$ ipython --no-banner

In [1]: import numpy as np

In [2]: from numpy import linalg as LA

In [3]: np.set_printoptions(suppress=True, linewidth=100)

In [4]: def tidy(a):
   ...:     return np.round(a, 1) + 0
   ...: 

In [5]: feats = np.loadtxt("a.csv", delimiter=",")

In [6]: feats
Out[6]: 
array([[0., 0., 0., 0., 0., 0., 0., 0., 1., 0., 0., 0.],
       [0., 0., 1., 0., 0., 0., 0., 0., 0., 0., 0., 0.],
       [0., 0., 0., 0., 0., 0., 1., 0., 0., 0., 0., 0.],
       [1., 0., 0., 0., 0., 0., 0., 0., 0., 0., 0., 0.],
       [0., 1., 0., 0., 0., 0., 0., 0., 0., 0., 0., 0.],
       [0., 0., 0., 0., 0., 0., 0., 0., 0., 0., 0., 1.],
       [0., 0., 0., 0., 0., 1., 0., 0., 0., 0., 0., 0.],
       [0., 0., 0., 1., 0., 0., 0., 0., 0., 0., 0., 0.],
       [0., 0., 0., 0., 0., 0., 0., 1., 0., 0., 0., 0.],
       [0., 0., 0., 0., 1., 0., 0., 0., 0., 0., 0., 0.],
       [0., 0., 0., 0., 0., 0., 0., 0., 0., 1., 0., 0.],
       [0., 0., 0., 0., 0., 0., 0., 0., 0., 0., 1., 0.]])

In [7]: O, r_ = LA.qr(feats)

In [8]: O @ r_
Out[8]: 
array([[0., 0., 0., 0., 0., 0., 0., 0., 1., 0., 0., 0.],
       [0., 0., 1., 0., 0., 0., 0., 0., 0., 0., 0., 0.],
       [0., 0., 0., 0., 0., 0., 1., 0., 0., 0., 0., 0.],
       [1., 0., 0., 0., 0., 0., 0., 0., 0., 0., 0., 0.],
       [0., 1., 0., 0., 0., 0., 0., 0., 0., 0., 0., 0.],
       [0., 0., 0., 0., 0., 0., 0., 0., 0., 0., 0., 1.],
       [0., 0., 0., 0., 0., 1., 0., 0., 0., 0., 0., 0.],
       [0., 0., 0., 1., 0., 0., 0., 0., 0., 0., 0., 0.],
       [0., 0., 0., 0., 0., 0., 0., 1., 0., 0., 0., 0.],
       [0., 0., 0., 0., 1., 0., 0., 0., 0., 0., 0., 0.],
       [0., 0., 0., 0., 0., 0., 0., 0., 0., 1., 0., 0.],
       [0., 0., 0., 0., 0., 0., 0., 0., 0., 0., 1., 0.]])

In [9]: O
Out[9]: 
array([[ 0.,  0.,  0.,  0.,  0.,  0.,  0.,  0., -1.,  0.,  0.,  0.],
       [-0.,  0., -1.,  0.,  0.,  0.,  0.,  0.,  0.,  0.,  0.,  0.],
       [-0., -0.,  0.,  0.,  0.,  0., -1.,  0.,  0.,  0.,  0.,  0.],
       [-1., -0., -0.,  0.,  0.,  0.,  0.,  0.,  0.,  0.,  0.,  0.],
       [-0., -1.,  0., -0.,  0.,  0.,  0.,  0.,  0.,  0.,  0.,  0.],
       [-0., -0., -0., -0., -0.,  0.,  0.,  0.,  0.,  0.,  0., -1.],
       [-0., -0., -0., -0., -0., -1.,  0.,  0.,  0.,  0.,  0.,  0.],
       [-0., -0., -0., -1., -0., -0., -0.,  0.,  0.,  0.,  0.,  0.],
       [-0., -0., -0., -0., -0., -0., -0., -1.,  0.,  0.,  0.,  0.],
       [-0., -0., -0., -0., -1., -0.,  0., -0., -0.,  0.,  0.,  0.],
       [-0., -0., -0., -0., -0., -0., -0., -0., -0., -1.,  0.,  0.],
       [-0., -0., -0., -0., -0., -0., -0., -0., -0., -0., -1.,  0.]])

In [10]: np.trace(O @ O.T)
Out[10]: np.float64(12.0)

In [11]: np.allclose(r_.T @ r_, feats.T @ feats)
Out[11]: True

In [12]: O.T @ O
Out[12]: 
array([[1., 0., 0., 0., 0., 0., 0., 0., 0., 0., 0., 0.],
       [0., 1., 0., 0., 0., 0., 0., 0., 0., 0., 0., 0.],
       [0., 0., 1., 0., 0., 0., 0., 0., 0., 0., 0., 0.],
       [0., 0., 0., 1., 0., 0., 0., 0., 0., 0., 0., 0.],
       [0., 0., 0., 0., 1., 0., 0., 0., 0., 0., 0., 0.],
       [0., 0., 0., 0., 0., 1., 0., 0., 0., 0., 0., 0.],
       [0., 0., 0., 0., 0., 0., 1., 0., 0., 0., 0., 0.],
       [0., 0., 0., 0., 0., 0., 0., 1., 0., 0., 0., 0.],
       [0., 0., 0., 0., 0., 0., 0., 0., 1., 0., 0., 0.],
       [0., 0., 0., 0., 0., 0., 0., 0., 0., 1., 0., 0.],
       [0., 0., 0., 0., 0., 0., 0., 0., 0., 0., 1., 0.],
       [0., 0., 0., 0., 0., 0., 0., 0., 0., 0., 0., 1.]])

In [13]: np.abs(np.diag(r_))
Out[13]: array([1., 1., 1., 1., 1., 1., 1., 1., 1., 1., 1., 1.])

In [14]: tidy(LA.det(feats))
Out[14]: np.float64(1.0)

In [15]: (LA.matrix_power((feats != 0) + (feats.T != 0) + np.eye(12), 12) > 0).astype(int)
Out[15]: 
array([[1, 0, 0, 1, 0, 0, 0, 1, 1, 0, 0, 0],
       [0, 1, 1, 0, 1, 1, 1, 0, 0, 1, 1, 1],
       [0, 1, 1, 0, 1, 1, 1, 0, 0, 1, 1, 1],
       [1, 0, 0, 1, 0, 0, 0, 1, 1, 0, 0, 0],
       [0, 1, 1, 0, 1, 1, 1, 0, 0, 1, 1, 1],
       [0, 1, 1, 0, 1, 1, 1, 0, 0, 1, 1, 1],
       [0, 1, 1, 0, 1, 1, 1, 0, 0, 1, 1, 1],
       [1, 0, 0, 1, 0, 0, 0, 1, 1, 0, 0, 0],
       [1, 0, 0, 1, 0, 0, 0, 1, 1, 0, 0, 0],
       [0, 1, 1, 0, 1, 1, 1, 0, 0, 1, 1, 1],
       [0, 1, 1, 0, 1, 1, 1, 0, 0, 1, 1, 1],
       [0, 1, 1, 0, 1, 1, 1, 0, 0, 1, 1, 1]])
